In [1]: import numpy as np

In [2]: np.set_printoptions(precision=2, suppress=True, linewidth=140, floatmode="fixed")

In [3]: M = np.arange(9).reshape(3, 3) + -3

In [4]: print(M)
[[-3 -2 -1]
 [ 0  1  2]
 [ 3  4  5]]

In [5]: print(M.mean(axis=0))
[0.00 1.00 2.00]

In [6]: print(np.unravel_index(np.abs(M).argmax(), M.shape))
(np.int64(2), np.int64(2))

In [7]: print(np.linalg.matrix_rank(M))
2

In [8]: print(np.diff(M, axis=0))
[[3 3 3]
 [3 3 3]]

In [9]: print(np.count_nonzero(M))
8

In [10]: print(M.sum(axis=0))
[0 3 6]

In [11]: theta = np.radians(45)

In [12]: R = np.eye(3)

In [13]: R[1, 1] = R[0, 0] = np.cos(theta)

In [14]: R[1, 0], R[0, 1] = -np.sin(theta), np.sin(theta)

In [15]: print(R)
[[ 0.71  0.71  0.00]
 [-0.71  0.71  0.00]
 [ 0.00  0.00  1.00]]

In [16]: out = M @ R.T

In [17]: print(out)
[[-3.54  0.71 -1.00]
 [ 0.71  0.71  2.00]
 [ 4.95  0.71  5.00]]

In [18]: print(np.allclose(M @ M.T, out @ out.T))
True

In [19]: print(np.allclose(np.linalg.norm(M, axis=1), np.linalg.norm(out, axis=1)))
True

In [20]: r0 = np.array([3, 3, 4])

In [21]: print(np.convolve(out[0], r0))
[-10.61  -8.49 -15.02  -0.17  -4.00]

In [22]: def softmax(z):
    ...:     e = np.exp(z - z.max(axis=-1, keepdims=True))
    ...:     return e / e.sum(axis=-1, keepdims=True)
    ...: 

In [23]: print(np.round(softmax(10 * M[1]), 2) + 0)
[0.00 0.00 1.00]

In [24]: att = M @ M.T / np.sqrt(3)

In [25]: print(softmax(att).round(6).argmax(axis=1))
[0 2 2]

In [26]: print(softmax(att)[1] @ M)
[2.98 3.98 4.98]

In [27]: print(round(np.abs(np.linalg.eigvals(M)).max(), 2))
6.0

In [28]: print(np.allclose(M, M.T))
False

In [29]: m1 = np.array([[0.7, 5.0, 0.2], [1.0, 5.0, -1.2], [-1.3, -18.0, -1.7]])

In [30]: W1 = np.array([[2, 0, 1, 0], [1, 1, 0, 0], [1, 0, 1, 1]])

In [31]: c = np.array([3, -4, 2, -9])

In [32]: H = np.maximum(m1 @ W1 + c, 0)

In [33]: print(np.linalg.matrix_rank(H))
2

In [34]: print((H > 0).astype(int))
[[1 1 1 0]
 [1 1 1 0]
 [0 0 0 0]]

In [35]: print(H)
[[9.60 1.00 2.90 0.00]
 [8.80 1.00 1.80 0.00]
 [0.00 0.00 0.00 0.00]]

In [36]: C = np.array([[3, 1], [1, 1], [-2, -1], [0, 2]])

In [37]: print(W1 @ C)
[[4 1]
 [4 2]
 [1 2]]

In [38]: print((H @ C).round(6).argmax(axis=1))
[0 0 0]

In [39]: print(np.argsort(-np.linalg.norm(m1, axis=0).round(6), kind="stable")[:3])
[1 2 0]

In [40]: F = np.load("run1.npy")

In [41]: print(F)
[[ 4  5  6]
 [ 7  8  9]
 [10 11 12]
 [13 14 15]]

In [42]: # rank 2

In [43]: left, sv, Vh = np.linalg.svd(F)

In [44]: evecs = Vh[:(sv > 1e-8).sum()]

In [45]: rng = np.random.default_rng(4722)

In [46]: x0 = F[0] + 5 * F[3] + rng.integers(2) * np.eye(3)[1]

In [47]: print(x0)
[69.00 75.00 81.00]

In [48]: print(np.diag(evecs.T @ evecs))
[0.83 0.33 0.83]

In [49]: print(evecs.T @ evecs)
[[ 0.83  0.33 -0.17]
 [ 0.33  0.33  0.33]
 [-0.17  0.33  0.83]]

In [50]: print(np.allclose(evecs.T @ evecs @ x0, x0))
True

In [51]: print(round(float(np.linalg.norm(x0 - evecs.T @ evecs @ x0)), 2))
0.0

In [52]: data = np.loadtxt("data.csv", delimiter=",")

In [53]: print(data)
[[-5.00 -4.00 -1.00]
 [ 1.00 -3.00 -1.00]
 [-2.00  3.00  0.00]
 [-2.00  3.00 -3.00]]

In [54]: out = data + rng.integers(-2, 3, (4, 2)) @ rng.integers(-2, 3, (2, 3))

In [55]: print(out)
[[-5.00 -4.00 -1.00]
 [ 5.00 -7.00 -3.00]
 [ 0.00  1.00 -1.00]
 [-6.00  7.00 -1.00]]

In [56]: print(out - data)
[[ 0.00  0.00  0.00]
 [ 4.00 -4.00 -2.00]
 [ 2.00 -2.00 -1.00]
 [-4.00  4.00  2.00]]

In [57]: print(np.round(np.linalg.svd(out - data, compute_uv=False), 2) + 0)
[9.00 0.00 0.00]

In [58]: print(np.linalg.matrix_rank(out - data, tol=1e-8))
1

In [59]: lab = rng.permutation(3)

In [60]: out = data[:, lab] * rng.choice([-1, 1], 3)

In [61]: print(out)
[[ 1.00  4.00  5.00]
 [ 1.00  3.00 -1.00]
 [-0.00 -3.00  2.00]
 [ 3.00 -3.00  2.00]]

In [62]: left, _, Vh = np.linalg.svd(data.T @ out)

In [63]: print(np.round(np.linalg.lstsq(data, out)[0], 2) + 0)
[[ 0.00  0.00 -1.00]
 [ 0.00 -1.00  0.00]
 [-1.00  0.00  0.00]]

In [64]: out = np.c_[data[:, :2] @ np.array([[1, -2], [-2, 1]]), np.array([0, -1, -1, 2])]

In [65]: print(out)
[[ 3.00  6.00  0.00]
 [ 7.00 -5.00 -1.00]
 [-8.00  7.00 -1.00]
 [-8.00  7.00  2.00]]

In [66]: print(np.linalg.matrix_rank(np.c_[data, out]))
4

In [67]: print(np.linalg.norm(np.linalg.qr(data)[0].T @ out, axis=0) ** 2 / ((out ** 2).sum(axis=0) + 1e-12))
[1.00 1.00 0.48]

In [68]: cov = data.T @ data

In [69]: print(cov)
[[34.00  5.00 10.00]
 [ 5.00 43.00 -2.00]
 [10.00 -2.00 11.00]]

In [70]: print((data @ data.T).shape)
(4, 4)

In [71]: print(np.diag(cov))
[34.00 43.00 11.00]

In [72]: print(np.linalg.svd(data, compute_uv=False) ** 2)
[45.41 35.70  6.89]

In [73]: print(np.trace(cov), (data ** 2).sum())
88.0 88.0

In [74]: print(np.linalg.eigvalsh(cov)[::-1])
[45.41 35.70  6.89]

In [75]: x0 = np.array([0, 0, -2])

In [76]: y = cov @ x0

In [77]: print(y)
[-20.00   4.00 -22.00]

In [78]: print(np.linalg.solve(cov, y + cov[:, 2]))
[ 0.00  0.00 -1.00]

In [79]: print(np.round(np.linalg.solve(cov, cov[:, 0]), 2) + 0)
[1.00 0.00 0.00]

In [80]: print(np.linalg.solve(cov, y))
[ 0.00  0.00 -2.00]

In [81]: print(np.linalg.solve(cov, -2 * y))
[0.00 0.00 4.00]

In [82]: mat = np.load("out18.npy")

In [83]: print(mat)
[[  6 -12  12  -6]
 [  4  -8   8  -4]
 [  4  -8   8  -4]]

In [84]: # looks like rank 1

In [85]: left, sv, Vh = np.linalg.svd(mat)

In [86]: print(np.argmax(sv[:-1] / (sv[1:] + 1e-6)) + 1)
1

In [87]: out = left[:, :1] @ np.diag(sv[:1]) @ Vh[:1]

In [88]: print(np.linalg.matrix_rank(out))
1

In [89]: print(round(float(np.linalg.norm(mat - out) / np.linalg.norm(mat)), 2))
0.0

In [90]: print(np.allclose(mat[:-1].T @ np.linalg.lstsq(mat[:-1].T, mat[-1])[0], mat[-1]))
True

In [91]: print(np.linalg.lstsq(mat[:-1].T, mat[-1])[2])
1

In [92]: print(mat @ np.linalg.pinv(mat) @ mat)
[[  6.00 -12.00  12.00  -6.00]
 [  4.00  -8.00   8.00  -4.00]
 [  4.00  -8.00   8.00  -4.00]]

In [93]: print(round(float(np.trace(np.linalg.pinv(mat) @ mat)), 2))
1.0

In [94]: x0 = np.array([2, 3, 8, 2])

In [95]: print((mat * x0).sum(axis=1))
[60 40 40]

In [96]: print(np.einsum("ij,j->i", mat, x0))
[60 40 40]

In [97]: print(np.linalg.norm(mat @ x0) <= np.linalg.norm(mat, 2) * np.linalg.norm(x0) + 1e-9)
True

In [98]: print(mat * x0)
[[ 12 -36  96 -12]
 [  8 -24  64  -8]
 [  8 -24  64  -8]]

In [99]: print(mat @ x0)
[60 40 40]

In [100]: theta = np.radians(72)

In [101]: R = np.eye(4)

In [102]: R[1, 1] = R[2, 2] = np.cos(theta)

In [103]: R[1, 2], R[2, 1] = -np.sin(theta), np.sin(theta)

In [104]: print(R)
[[ 1.00  0.00  0.00  0.00]
 [ 0.00  0.31 -0.95  0.00]
 [ 0.00  0.95  0.31  0.00]
 [ 0.00  0.00  0.00  1.00]]

In [105]: out = mat @ R.T

In [106]: print(np.round(np.linalg.svd(mat, compute_uv=False), 2) + 0, np.round(np.linalg.svd(out, compute_uv=False), 2) + 0)
[26.08  0.00  0.00] [26.08  0.00  0.00]

In [107]: print(np.allclose(mat @ mat.T, out @ out.T))
True

In [108]: print(np.allclose(np.linalg.norm(mat, axis=1), np.linalg.norm(out, axis=1)))
True

In [109]: print(round(float(np.linalg.det(R)), 2), round(np.trace(R), 2))
1.0 2.62

In [110]: left, sv, Vh = np.linalg.svd(F, full_matrices=False)

In [111]: print(np.round(Vh @ Vh.T, 2) + 0)
[[1.00 0.00 0.00]
 [0.00 1.00 0.00]
 [0.00 0.00 1.00]]

In [112]: print(np.round(left.T @ F @ Vh.T, 2) + 0)
[[35.00  0.00  0.00]
 [ 0.00  0.94  0.00]
 [ 0.00  0.00  0.00]]

In [113]: print(left.shape, sv.shape, Vh.shape)
(4, 3) (3,) (3, 3)

In [114]: print(sv.round(2) + 0)
[35.00  0.94  0.00]

In [115]: print((sv > 1e-8).sum())
2

In [116]: print(np.round(left.T @ left, 2) + 0)
[[1.00 0.00 0.00]
 [0.00 1.00 0.00]
 [0.00 0.00 1.00]]

In [117]: feats = np.load("w.npy")

In [118]: print(feats)
[[-0.26  0.97]
 [-0.97 -0.26]]

In [119]: # keeps lengths

In [120]: blk = np.stack([feats, -2 * feats, feats[::-1]])

In [121]: print((blk @ feats.T).shape)
(3, 2, 2)

In [122]: print(np.linalg.matrix_rank(blk))
[2 2 2]

In [123]: print(blk.sum(axis=0))
[[-0.71 -1.22]
 [ 0.71  1.22]]

In [124]: print(np.linalg.norm(blk, axis=(1, 2)))
[1.41 2.83 1.41]

In [125]: q = feats.astype(float).copy()

In [126]: for j in range(2):
     ...:     q[:, j] -= q[:, :j] @ (q[:, :j].T @ q[:, j])
     ...:     q[:, j] /= np.linalg.norm(q[:, j])
     ...: 

In [127]: print(np.round(q.T @ q, 2) + 0)
[[1.00 0.00]
 [0.00 1.00]]

In [128]: print(round(float(np.linalg.det(2 * feats)), 2), round(np.linalg.det(feats), 2))
4.0 1.0

In [129]: print(round(np.einsum("ii->", feats), 2))
-0.52

In [130]: print(np.round(np.linalg.eigvals(feats).sum().real, 2))
-0.52

In [131]: print(round(float(np.linalg.det(feats.T)), 2))
1.0

In [132]: hat = np.triu(np.array([[3, 3, 0], [-2, -1, 3], [1, -2, 1]]), 1) + np.eye(3)

In [133]: out = hat @ m1 @ np.linalg.inv(hat)

In [134]: print(np.poly(out))
[  1.00  -4.00 -32.53   7.07]

In [135]: print(np.linalg.matrix_rank(out))
3

In [136]: print(np.trace(out), np.trace(m1))
4.0 4.0

In [137]: out = feats / np.sqrt((feats ** 2).mean(axis=1, keepdims=True))

In [138]: print(feats - feats.mean(axis=1, keepdims=True))
[[-0.61  0.61]
 [-0.35  0.35]]

In [139]: print(np.linalg.matrix_rank(out) == np.linalg.matrix_rank(feats))
True

In [140]: W0 = np.load("test1.npy")

In [141]: print(W0)
[[ 1.12 30.55 19.29]
 [-0.80 30.77 19.24]
 [ 0.28 28.34 18.90]
 [ 2.43 29.31 19.83]
 [ 0.13 28.43 19.57]
 [-0.24 31.21 20.09]
 [-1.71 29.96 20.72]
 [-0.93 29.01 20.04]
 [-0.38 29.98 19.69]
 [-1.66 29.15 18.70]
 [ 0.34 29.16 18.64]
 [ 1.82 30.77 19.54]
 [ 0.30 29.75 18.83]
 [-0.15 31.11 20.16]
 [ 0.23 29.49 19.75]
 [ 1.34 29.04 19.25]
 [-0.19 30.73 19.51]
 [-2.08 29.20 20.41]
 [-1.18 30.16 19.95]]

In [142]: hat = W0 @ np.linalg.solve(W0.T @ W0, W0.T)

In [143]: print(np.diag(hat))
[0.15 0.23 0.07 0.42 0.16 0.08 0.23 0.17 0.06 0.21 0.08 0.21 0.11 0.07 0.08 0.15 0.12 0.31 0.10]

In [144]: print(hat @ W0[:, 0])
[ 1.12 -0.80  0.28  2.43  0.13 -0.24 -1.71 -0.93 -0.38 -1.66  0.34  1.82  0.30 -0.15  0.23  1.34 -0.19 -2.08 -1.18]

In [145]: Xs = (W0 - W0.mean(axis=0)) / W0.std(axis=0)

In [146]: print(np.argwhere(np.abs(Xs) > 2))
[[3 0]
 [6 2]]

In [147]: print(Xs.std(axis=0))
[1.00 1.00 1.00]

In [148]: c = np.linalg.lstsq(np.delete(Xs, 2, axis=1), Xs[:, 2])[0]

In [149]: print(np.abs(c).argmax())
0

In [150]: r0 = np.array([2, 0, -1])

In [151]: print(np.correlate(W0[6], W0[16], "full"))
[ -33.36  531.97 1325.24  631.03   -3.94]

In [152]: A = (rng.random((4, 4)) < 0.3) + np.eye(4)

In [153]: A /= A.sum(axis=1, keepdims=True)

In [154]: print(A)
[[0.50 0.25 0.00 0.25]
 [0.50 0.50 0.00 0.00]
 [0.33 0.00 0.33 0.33]
 [0.00 0.00 0.00 1.00]]

In [155]: # a transition matrix

In [156]: print(A.sum(axis=1))
[1.00 1.00 1.00 1.00]

In [157]: print(np.round(np.linalg.matrix_power(A, 100), 2) + 0)
[[0.00 0.00 0.00 1.00]
 [0.00 0.00 0.00 1.00]
 [0.00 0.00 0.00 1.00]
 [0.00 0.00 0.00 1.00]]

In [158]: print(A @ np.ones(4))
[1.00 1.00 1.00 1.00]

In [159]: p = np.eye(4)[1]

In [160]: for _ in range(5):
     ...:     p = p @ A
     ...:     print(p.round(2))
     ...: 
[0.50 0.50 0.00 0.00]
[0.50 0.38 0.00 0.12]
[0.44 0.31 0.00 0.25]
[0.38 0.27 0.00 0.36]
[0.32 0.23 0.00 0.45]

In [161]: out = np.array([[-3, -3, 3], [1, -2, -1], [2, 2, 3], [0, 3, 0]])

In [162]: print(np.vstack([A, out.T]).shape)
(7, 4)

In [163]: print(np.einsum("ij->j", A))
[1.33 0.75 0.33 1.58]

In [164]: print(np.einsum("ik,kj->ji", A, out))
[[-1.25 -1.00 -0.33  0.00]
 [-1.25 -2.50  0.67  3.00]
 [ 1.25  1.00  2.00  0.00]]

In [165]: left, sv, Vh = np.linalg.svd(A, full_matrices=False)

In [166]: print(np.round(left.T @ A @ Vh.T, 2) + 0)
[[1.15 0.00 0.00 0.00]
 [0.00 0.86 0.00 0.00]
 [0.00 0.00 0.36 0.00]
 [0.00 0.00 0.00 0.12]]

In [167]: w, evecs = np.linalg.eig(A)

In [168]: print(A @ evecs[:, 0] - w[0] * evecs[:, 0])
[0.00 0.00 0.00 0.00]

In [169]: q, R = np.linalg.qr(A)

In [170]: print(R.round(2) + 0)
[[-0.78 -0.48 -0.14 -0.30]
 [ 0.00 -0.29  0.24  0.29]
 [ 0.00  0.00  0.19  0.00]
 [ 0.00  0.00  0.00  1.00]]

In [171]: print(np.trace(q @ q.T))
4.0

In [172]: print(np.allclose(R.T @ R, A.T @ A))
True

In [173]: print(np.round(q @ R, 2) + 0)
[[0.50 0.25 0.00 0.25]
 [0.50 0.50 0.00 0.00]
 [0.33 0.00 0.33 0.33]
 [0.00 0.00 0.00 1.00]]

In [174]: print(round(float(abs(R[0, 0])), 2), np.round(np.linalg.norm(A[:, 0]), 2))
0.78 0.78
